In [1]: import numpy as np

In [2]: import numpy.linalg as la

In [3]: np.set_printoptions(precision=1, suppress=True, linewidth=200)

In [4]: tidy = lambda a: np.round(a, 1) + 0

In [5]: data = np.array([[6, 4, 8, 8, 9, 3],
   ...:     [4, 1, 4, 0, 4, 1],
   ...:     [2, 2, 8, 0, 1, 5],
   ...:     [1, 5, 5, 9, 2, 1],
   ...:     [8, 3, 4, 5, 3, 0],
   ...:     [1, 4, 5, 8, 3, 4]])

In [6]: data
Out[6]: 
array([[6, 4, 8, 8, 9, 3],
       [4, 1, 4, 0, 4, 1],
       [2, 2, 8, 0, 1, 5],
       [1, 5, 5, 9, 2, 1],
       [8, 3, 4, 5, 3, 0],
       [1, 4, 5, 8, 3, 4]])

In [7]: left, sigma, Vt = la.svd(data, full_matrices=False)

In [8]: tidy(left.T @ data @ Vt.T)
Out[8]: 
array([[25.7,  0. ,  0. ,  0. ,  0. ,  0. ],
       [ 0. ,  8.6,  0. ,  0. ,  0. ,  0. ],
       [ 0. ,  0. ,  7.4,  0. ,  0. ,  0. ],
       [ 0. ,  0. ,  0. ,  4.1,  0. ,  0. ],
       [ 0. ,  0. ,  0. ,  0. ,  1.7,  0. ],
       [ 0. ,  0. ,  0. ,  0. ,  0. ,  0.3]])

In [9]: tidy(Vt @ Vt.T)
Out[9]: 
array([[1., 0., 0., 0., 0., 0.],
       [0., 1., 0., 0., 0., 0.],
       [0., 0., 1., 0., 0., 0.],
       [0., 0., 0., 1., 0., 0.],
       [0., 0., 0., 0., 1., 0.],
       [0., 0., 0., 0., 0., 1.]])

In [10]: tidy(left.T @ left)
Out[10]: 
array([[1., 0., 0., 0., 0., 0.],
       [0., 1., 0., 0., 0., 0.],
       [0., 0., 1., 0., 0., 0.],
       [0., 0., 0., 1., 0., 0.],
       [0., 0., 0., 0., 1., 0.],
       [0., 0., 0., 0., 0., 1.]])

In [11]: tidy(np.sqrt((sigma ** 2).sum())), tidy(la.norm(data))
Out[11]: (np.float64(28.4), np.float64(28.4))

In [12]: print(tidy(np.abs(Vt[0])))
[0.4 0.3 0.5 0.5 0.4 0.2]

In [13]: print((sigma > 1e-8).sum())
6

In [14]: np.abs(left[:, 0]).round(6).argmax()
Out[14]: np.int64(0)

In [15]: left.shape, sigma.shape, Vt.shape
Out[15]: ((6, 6), (6,), (6, 6))

In [16]: vec = np.array([1, -2, 1, 2, 0, -1])

In [17]: target = data @ vec

In [18]: target
Out[18]: array([19,  5,  1, 13, 16, 10])

In [19]: tidy(la.solve(data, target + data[:, 5]))
Out[19]: array([ 1., -2.,  1.,  2.,  0.,  0.])

In [20]: tidy(la.solve(data, target))
Out[20]: array([ 1., -2.,  1.,  2.,  0., -1.])

In [21]: tidy(la.solve(data, 2 * target))
Out[21]: array([ 2., -4.,  2.,  4.,  0., -2.])

In [22]: tidy(la.solve(data.T, data[4]))
Out[22]: array([0., 0., 0., 0., 1., 0.])

In [23]: out = la.inv(data)

In [24]: tidy(la.det(data) * la.det(out))
Out[24]: np.float64(1.0)

In [25]: (np.abs(out) > 1e-9).astype(int)
Out[25]: 
array([[1, 1, 1, 1, 1, 1],
       [1, 1, 1, 1, 1, 1],
       [1, 1, 1, 1, 1, 1],
       [1, 1, 1, 1, 1, 1],
       [1, 1, 1, 1, 1, 1],
       [1, 1, 1, 1, 1, 1]])

In [26]: np.allclose(out, data.T)
Out[26]: False

In [27]: print(tidy(la.det(data) * out))
[[  153.   126.    -9.   468.  -684.  -252.]
 [ 4492. -7756.  2052.  -988.   588. -3748.]
 [-1723.  2710. -1233.  -512.    24.  2284.]
 [-1702.  3256.  -630.   232.  -372.  1192.]
 [  234. -1620.   666.    36.   540.  -612.]
 [  852.  -960.   252.  1020.  -108. -1932.]]
